>>> import numpy as np
>>> np.set_printoptions(precision=1, suppress=True, linewidth=120)
>>> other = np.array([[1, 1, -1], [2, -1, -2], [-2, -1, -1], [2, 1, 0]])
>>> data = other.T @ other
>>> print(data)
[[13  3 -3]
 [ 3  4  2]
 [-3  2  6]]
>>> rng = np.random.default_rng(7749)
>>> other = data + rng.integers(-2, 3, (3, 2)) @ rng.integers(-2, 3, (2, 3))
>>> print(other)
[[ 9  5 -1]
 [ 1  3  3]
 [-5  4  7]]
>>> print(other - data)
[[-4  2  2]
 [-2 -1  1]
 [-2  2  1]]
>>> arr = np.load("m.npy")
>>> print(arr)
[[ 0  0  0  0  0  0  0]
 [ 3 -2  1 -3  3  0 -2]
 [ 0  3  3  1  0  3 -3]
 [-3  1  3  1 -1 -3 -1]
 [ 3  0  4 -2  5 -2  1]
 [ 0  2  3  1  2 -2  3]
 [-1 -2  3  2 -2 -1  0]
 [-1  5  8  4  1  2 -2]
 [-3  4  6  2 -1  0 -4]
 [ 0  0  0  0  0  0  0]
 [-3  5 12  3  2 -3 -3]]
>>> proj = arr @ np.linalg.solve(arr.T @ arr, arr.T)
>>> print(proj.round(1) + 0)
[[ 0.   0.   0.   0.   0.   0.   0.   0.   0.   0.   0. ]
 [ 0.   0.7  0.   0.   0.3 -0.3  0.   0.   0.   0.   0. ]
 [ 0.   0.   0.7 -0.3  0.   0.   0.   0.   0.3  0.   0. ]
 [ 0.   0.  -0.3  0.7  0.   0.   0.   0.   0.3  0.   0. ]
 [ 0.   0.3  0.   0.   0.7  0.3  0.   0.   0.   0.   0. ]
 [ 0.  -0.3  0.   0.   0.3  0.7  0.   0.   0.   0.   0. ]
 [ 0.   0.   0.   0.   0.   0.   1.   0.   0.   0.   0. ]
 [ 0.   0.   0.   0.   0.   0.   0.   1.   0.   0.   0. ]
 [ 0.   0.   0.3  0.3  0.   0.   0.   0.   0.7  0.   0. ]
 [ 0.   0.   0.   0.   0.   0.   0.   0.   0.   0.   0. ]
 [ 0.   0.   0.   0.   0.   0.   0.   0.   0.   0.   1. ]]
>>> print(round(np.trace(proj), 1))
7.0
>>> print(np.diag(proj))
[0.  0.7 0.7 0.7 0.7 0.7 1.  1.  0.7 0.  1. ]
>>> print(np.round(np.linalg.eigvalsh(proj), 1) + 0)
[0. 0. 0. 0. 1. 1. 1. 1. 1. 1. 1.]
>>> other = np.c_[arr[:, :3] @ np.array([[5, 3, 3], [3, 0, 3], [0, 2, 1]]), np.array([1, -2, 1, 3, -2, -1, -3, 1, 2, 2, 1])]
>>> print(other)
[[  0   0   0   1]
 [  9  11   4  -2]
 [  9   6  12   1]
 [-12  -3  -3   3]
 [ 15  17  13  -2]
 [  6   6   9  -1]
 [-11   3  -6  -3]
 [ 10  13  20   1]
 [ -3   3   9   2]
 [  0   0   0   2]
 [  0  15  18   1]]
>>> print(np.round(np.linalg.lstsq(arr, other[:, 0])[0], 1) + 0)
[5. 3. 0. 0. 0. 0. 0.]
>>> print(np.linalg.matrix_rank(other))
4
>>> print(np.linalg.matrix_rank(np.c_[arr, other]))
8
>>> print(np.linalg.norm(np.linalg.qr(arr)[0].T @ other, axis=0) ** 2 / ((other ** 2).sum(axis=0) + 1e-12))
[1.  1.  1.  0.8]
>>> Uu, sv, VT = np.linalg.svd(other, full_matrices=False)
>>> print(sv)
[49.9 18.7 12.1  3.3]
>>> print(sv / sv[0])
[1.  0.4 0.2 0.1]
>>> print(np.round(VT @ VT.T, 1) + 0)
[[1. 0. 0. 0.]
 [0. 1. 0. 0.]
 [0. 0. 1. 0.]
 [0. 0. 0. 1.]]
>>> print(np.round(Uu.T @ Uu, 1) + 0)
[[1. 0. 0. 0.]
 [0. 1. 0. 0.]
 [0. 0. 1. 0.]
 [0. 0. 0. 1.]]
>>> print(np.abs(Uu[:, 0]).round(6).argmax())
7
>>> print(np.round(np.abs(VT[0]), 1) + 0)
[0.5 0.6 0.7 0. ]
>>> print(np.round(Uu.T @ other @ VT.T, 1) + 0)
[[49.9  0.   0.   0. ]
 [ 0.  18.7  0.   0. ]
 [ 0.   0.  12.1  0. ]
 [ 0.   0.   0.   3.3]]
>>> print(Uu.shape, sv.shape, VT.shape)
(11, 4) (4,) (4, 4)
>>> ang = np.radians(120)
>>> r_ = np.eye(7)
>>> r_[1, 1] = r_[0, 0] = np.cos(ang)
>>> r_[1, 0], r_[0, 1] = -np.sin(ang), np.sin(ang)
>>> print(r_)
[[-0.5  0.9  0.   0.   0.   0.   0. ]
 [-0.9 -0.5  0.   0.   0.   0.   0. ]
 [ 0.   0.   1.   0.   0.   0.   0. ]
 [ 0.   0.   0.   1.   0.   0.   0. ]
 [ 0.   0.   0.   0.   1.   0.   0. ]
 [ 0.   0.   0.   0.   0.   1.   0. ]
 [ 0.   0.   0.   0.   0.   0.   1. ]]
>>> other = arr @ r_.T
>>> print(np.round(np.linalg.svd(arr, compute_uv=False), 1) + 0, np.round(np.linalg.svd(other, compute_uv=False), 1) + 0)
[20.9  9.8  7.2  5.2  3.6  0.6  0. ] [20.9  9.8  7.2  5.2  3.6  0.6  0. ]
>>> print(np.allclose(arr @ arr.T, other @ other.T))
True
>>> print(other)
[[ 0.   0.   0.   0.   0.   0.   0. ]
 [-3.2 -1.6  1.  -3.   3.   0.  -2. ]
 [ 2.6 -1.5  3.   1.   0.   3.  -3. ]
 [ 2.4  2.1  3.   1.  -1.  -3.  -1. ]
 [-1.5 -2.6  4.  -2.   5.  -2.   1. ]
 [ 1.7 -1.   3.   1.   2.  -2.   3. ]
 [-1.2  1.9  3.   2.  -2.  -1.   0. ]
 [ 4.8 -1.6  8.   4.   1.   2.  -2. ]
 [ 5.   0.6  6.   2.  -1.   0.  -4. ]
 [ 0.   0.   0.   0.   0.   0.   0. ]
 [ 5.8  0.1 12.   3.   2.  -3.  -3. ]]
>>> print(np.allclose(np.linalg.norm(arr, axis=1), np.linalg.norm(other, axis=1)))
True
>>> print(np.round(np.linalg.det(r_), 1), np.trace(r_))
1.0 4.0
>>> print([round(float(x), 1) for x in np.linalg.svd(arr, compute_uv=False)[:3]])
[20.9, 9.8, 7.2]
>>> print(np.argsort(-np.linalg.norm(arr, axis=0).round(6), kind="stable")[:3])
[2 1 6]
>>> X = np.array([[4, 4, -6], [4, 4, -6], [-6, -6, 9]])
>>> # rows 0 and 1 are equal
>>> Uu, sv, VT = np.linalg.svd(X)
>>> vecs = VT[:(sv > 1e-8).sum()]
>>> x = X[0] + 5 * X[1] + rng.integers(2) * np.eye(3)[2]
>>> print(x)
[ 24.  24. -36.]
>>> print(np.allclose(vecs.T @ vecs @ x, x))
True
>>> print(round(float(np.linalg.norm(x - vecs.T @ vecs @ x)), 1))
0.0
>>> print(np.linalg.matrix_rank(X, rtol=0.1))
1
>>> other = X / np.sqrt((X ** 2).mean(axis=1, keepdims=True))
>>> print(np.linalg.matrix_rank(X - X.mean(axis=1, keepdims=True)))
1
>>> print(np.linalg.matrix_rank(other) == np.linalg.matrix_rank(X))
True
>>> m1 = np.load("x.npy")
>>> print(m1)
[[0 0 0 0 0]
 [0 0 0 1 3]
 [0 0 0 0 1]
 [1 0 0 2 5]
 [0 0 0 0 0]
 [0 0 0 1 3]
 [1 0 0 2 5]
 [0 0 0 0 0]
 [0 0 0 0 0]
 [1 0 0 2 5]
 [1 0 0 2 5]
 [1 0 0 2 5]
 [0 0 0 1 3]
 [0 0 0 0 0]
 [1 0 0 2 5]
 [0 0 0 1 3]
 [0 0 0 0 0]
 [0 0 0 0 0]
 [0 0 0 1 3]
 [1 0 0 2 5]
 [0 0 0 1 3]
 [0 0 0 1 3]
 [0 0 0 0 0]
 [1 0 0 2 5]
 [0 0 0 0 1]
 [1 0 0 2 5]
 [1 0 0 2 5]
 [0 0 0 0 0]
 [0 0 0 1 3]
 [1 0 0 2 5]
 [1 0 0 2 5]
 [0 0 0 0 0]
 [0 0 0 0 1]
 [0 0 0 1 3]
 [1 0 0 2 5]
 [0 0 0 0 0]
 [0 0 0 1 3]
 [0 0 0 0 1]]
>>> Uu, sv, VT = np.linalg.svd(m1)
>>> print(sv.round(1) + 0)
[22.1  1.8  0.6  0.   0. ]
>>> print(np.argmax(sv[:-1] / (sv[1:] + 1e-6)) + 1)
3
>>> other = Uu[:, :3] @ np.diag(sv[:3]) @ VT[:3]
>>> print(np.linalg.matrix_rank(m1, rtol=0.05))
2
>>> print(round(float(np.linalg.norm(m1 - other, 2)), 1), round(sv[3], 1))
0.0 0.0
>>> Uu, sv, VT = np.linalg.svd(m1)
>>> vecs = VT[:(sv > 1e-8).sum()]
>>> x = m1[19] + -1 * m1[9] + rng.integers(2) * np.eye(5)[3]
>>> print(x)
[0. 0. 0. 1. 0.]
>>> print(np.round(vecs.T @ vecs, 1) + 0)
[[1. 0. 0. 0. 0.]
 [0. 0. 0. 0. 0.]
 [0. 0. 0. 0. 0.]
 [0. 0. 0. 1. 0.]
 [0. 0. 0. 0. 1.]]
>>> print(np.round(np.diag(vecs.T @ vecs), 1) + 0)
[1. 0. 0. 1. 1.]
>>> print(np.allclose(vecs.T @ vecs @ x, x))
True
>>> print(round(np.linalg.norm(x - vecs.T @ vecs @ x), 1))
0.0
>>> M = np.array([[4.0, 1.0, 0.0], [0.0, 4.0, 1.0], [0.0, 0.0, 4.0]])
>>> # triangular: eigenvalues sit on the diagonal
>>> x = np.array([8, -1, 8])
>>> a = np.maximum(M @ x, 0)
>>> print(np.flatnonzero(a > 1e-9))
[0 1 2]
>>> print(np.maximum(M @ x, 0) - np.maximum(-M @ x, 0))
[31.  4. 32.]
>>> print(a)
[31.  4. 32.]
>>> print(M.T @ a)
[124.  47. 132.]
